>>> import numpy as np
>>> np.set_printoptions(suppress=True, linewidth=160)
>>> rnd = lambda a: np.round(a, 1) + 0
>>> M = np.load("sample19.npy")
>>> M
array([[ 0,  3, -1,  3,  3, -1,  3,  0,  1,  2,  0],
       [ 0,  0, -2, -3, -2,  1, -2,  0, -2, -2, -2],
       [ 0,  0,  0,  0, -1, -3, -2, -1, -1,  3,  1],
       [ 0,  0,  0,  0,  3, -2,  2, -3, -3,  0,  1],
       [ 0,  0,  0,  0,  0,  2, -2, -2,  2,  3,  1],
       [ 0,  0,  0,  0,  0,  0,  2,  0,  1, -2,  2],
       [ 0,  0,  0,  0,  0,  0,  0, -3,  2,  1, -1],
       [ 0,  0,  0,  0,  0,  0,  0,  0, -1,  0,  1],
       [ 0,  0,  0,  0,  0,  0,  0,  0,  0,  3, -3],
       [ 0,  0,  0,  0,  0,  0,  0,  0,  0,  0, -1],
       [ 0,  0,  0,  0,  0,  0,  0,  0,  0,  0,  0]])
>>> rng = np.random.default_rng(63)
>>> idx = rng.permutation(11)
>>> idx
array([ 3, 10,  2,  1,  4,  0,  7,  6,  5,  9,  8])
>>> A2 = M[idx][:, idx]
>>> rnd(np.linalg.det(A2)), rnd(np.linalg.det(M[idx]))
(np.float64(0.0), np.float64(0.0))
>>> np.diag(A2)
array([0, 0, 0, 0, 0, 0, 0, 0, 0, 0, 0])
>>> Uu, sig, vt = np.linalg.svd(M)
>>> vecs = vt[:(sig > 1e-8).sum()]
>>> x = M[1] + 3 * M[6] + rng.integers(2) * np.eye(11)[4]
>>> x
array([ 0.,  0., -2., -3., -1.,  1., -2., -9.,  4.,  1., -5.])
>>> np.linalg.matrix_rank(np.vstack([M, x]))
np.int64(9)
>>> rnd(np.diag(vecs.T @ vecs))
array([0. , 0.6, 0.6, 0.8, 1. , 1. , 1. , 1. , 1. , 1. , 1. ])
>>> np.linalg.matrix_rank(M, rtol=0.1)
np.int64(8)
>>> t3 = np.stack([M, 3 * M, M[::-1]])
>>> np.linalg.matrix_rank(t3.reshape(3, -1))
np.int64(2)
>>> np.einsum("bij,cij->bc", t3, t3)
array([[ 214,  642,   61],
       [ 642, 1926,  183],
       [  61,  183,  214]])
>>> t3.shape
(3, 11, 11)
>>> J = np.loadtxt("block1.csv", delimiter=",")
>>> J
array([[34., 15., 17., 25., 17., 15., 22., 18.,  8., 20., 26., 24.],
       [15., 16., 13., 10.,  6.,  6., 11., 15.,  7.,  8., 17., 14.],
       [17., 13., 16., 13.,  5.,  5.,  9., 12.,  4., 11., 14., 10.],
       [25., 10., 13., 28., 22., 10., 13., 17., 10., 21., 16., 20.],
       [17.,  6.,  5., 22., 23., 11., 12., 15., 11., 17., 12., 20.],
       [15.,  6.,  5., 10., 11., 15., 16.,  8.,  9., 11., 12., 14.],
       [22., 11.,  9., 13., 12., 16., 21., 10.,  7., 12., 18., 18.],
       [18., 15., 12., 17., 15.,  8., 10., 27., 14., 15., 23., 24.],
       [ 8.,  7.,  4., 10., 11.,  9.,  7., 14., 15., 10., 10., 13.],
       [20.,  8., 11., 21., 17., 11., 12., 15., 10., 18., 14., 17.],
       [26., 17., 14., 16., 12., 12., 18., 23., 10., 14., 28., 25.],
       [24., 14., 10., 20., 20., 14., 18., 24., 13., 17., 25., 28.]])
>>> # symmetric, so the eigenvalues are real
>>> np.allclose(J[:-1].T @ np.linalg.lstsq(J[:-1].T, J[-1])[0], J[-1])
True
>>> np.unique(J.round(6), axis=0).shape
(12, 12)
>>> rnd(np.trace(np.linalg.pinv(J) @ J))
np.float64(7.0)
>>> rnd(J @ np.linalg.pinv(J) @ J)
array([[34., 15., 17., 25., 17., 15., 22., 18.,  8., 20., 26., 24.],
       [15., 16., 13., 10.,  6.,  6., 11., 15.,  7.,  8., 17., 14.],
       [17., 13., 16., 13.,  5.,  5.,  9., 12.,  4., 11., 14., 10.],
       [25., 10., 13., 28., 22., 10., 13., 17., 10., 21., 16., 20.],
       [17.,  6.,  5., 22., 23., 11., 12., 15., 11., 17., 12., 20.],
       [15.,  6.,  5., 10., 11., 15., 16.,  8.,  9., 11., 12., 14.],
       [22., 11.,  9., 13., 12., 16., 21., 10.,  7., 12., 18., 18.],
       [18., 15., 12., 17., 15.,  8., 10., 27., 14., 15., 23., 24.],
       [ 8.,  7.,  4., 10., 11.,  9.,  7., 14., 15., 10., 10., 13.],
       [20.,  8., 11., 21., 17., 11., 12., 15., 10., 18., 14., 17.],
       [26., 17., 14., 16., 12., 12., 18., 23., 10., 14., 28., 25.],
       [24., 14., 10., 20., 20., 14., 18., 24., 13., 17., 25., 28.]])
>>> np.abs(np.diag(np.linalg.qr(J)[1])) > 1e-9
array([ True,  True,  True,  True,  True,  True,  True, False, False, False, False, False])
>>> np.linalg.lstsq(J[:-1].T, J[-1])[2]
np.int32(7)
